% python3 -q
>>> import numpy as np
>>> import numpy.linalg as la
>>> np.set_printoptions(precision=2, suppress=True, linewidth=160, sign=" ")
>>> W0 = np.load("data.npy")
>>> W0
array([[-1,  0,  1,  2,  3,  4],
       [ 5,  6,  7,  8,  9, 10],
       [11, 12, 13, 14, 15, 16],
       [17, 18, 19, 20, 21, 22],
       [23, 24, 25, 26, 27, 28]])
>>> U, sigma, Vh = la.svd(W0)
>>> evecs = Vh[:(sigma > 1e-8).sum()]
>>> rng = np.random.default_rng(992)
>>> x0 = W0[1] + 4 * W0[4] + rng.integers(2) * np.eye(6)[0]
>>> x0
array([  97.,  102.,  107.,  112.,  117.,  122.])
>>> la.matrix_rank(np.vstack([W0, x0]))
np.int64(2)
>>> np.allclose(evecs.T @ evecs @ x0, x0)
True
>>> evecs.T @ evecs
array([[ 0.52,  0.38,  0.24,  0.1 , -0.05, -0.19],
       [ 0.38,  0.3 ,  0.21,  0.12,  0.04, -0.05],
       [ 0.24,  0.21,  0.18,  0.15,  0.12,  0.1 ],
       [ 0.1 ,  0.12,  0.15,  0.18,  0.21,  0.24],
       [-0.05,  0.04,  0.12,  0.21,  0.3 ,  0.38],
       [-0.19, -0.05,  0.1 ,  0.24,  0.38,  0.52]])
>>> m1 = np.load("arr.npy")
>>> print(m1)
[[ 19.28   5.01  -0.55  27.26  -0.93]
 [ 17.92   4.22  -0.62  25.39  -0.61]
 [ 17.92   4.22  -0.62  25.38  -0.61]
 [ 14.32   2.28  -0.78  20.45   0.13]
 [  8.46  -0.28  -0.97  12.4    0.9 ]
 [  6.96  -0.75  -1.    10.33   0.98]
 [  2.36  -1.31  -0.87   3.89   0.7 ]
 [  2.06  -1.26  -0.83   3.45   0.64]
 [  0.13  -0.22  -0.19   0.34   0.03]
 [ -0.08   0.22   0.28  -0.35   0.06]
 [ -0.09   0.24   0.31  -0.38   0.07]
 [ -0.1    0.3    0.45  -0.51   0.14]
 [  0.09  -0.78   2.    -1.76   2.39]
 [  0.09  -1.49   2.38  -2.17   3.28]
 [  0.03  -2.63   2.86  -2.8    4.59]
 [ -3.31 -18.81   6.58 -12.21  20.  ]
 [ -4.35 -22.48   7.18 -14.49  23.23]]
>>> la.matrix_rank(m1, rtol=0.1)
np.int64(2)
>>> la.cond(m1) > 100
np.True_
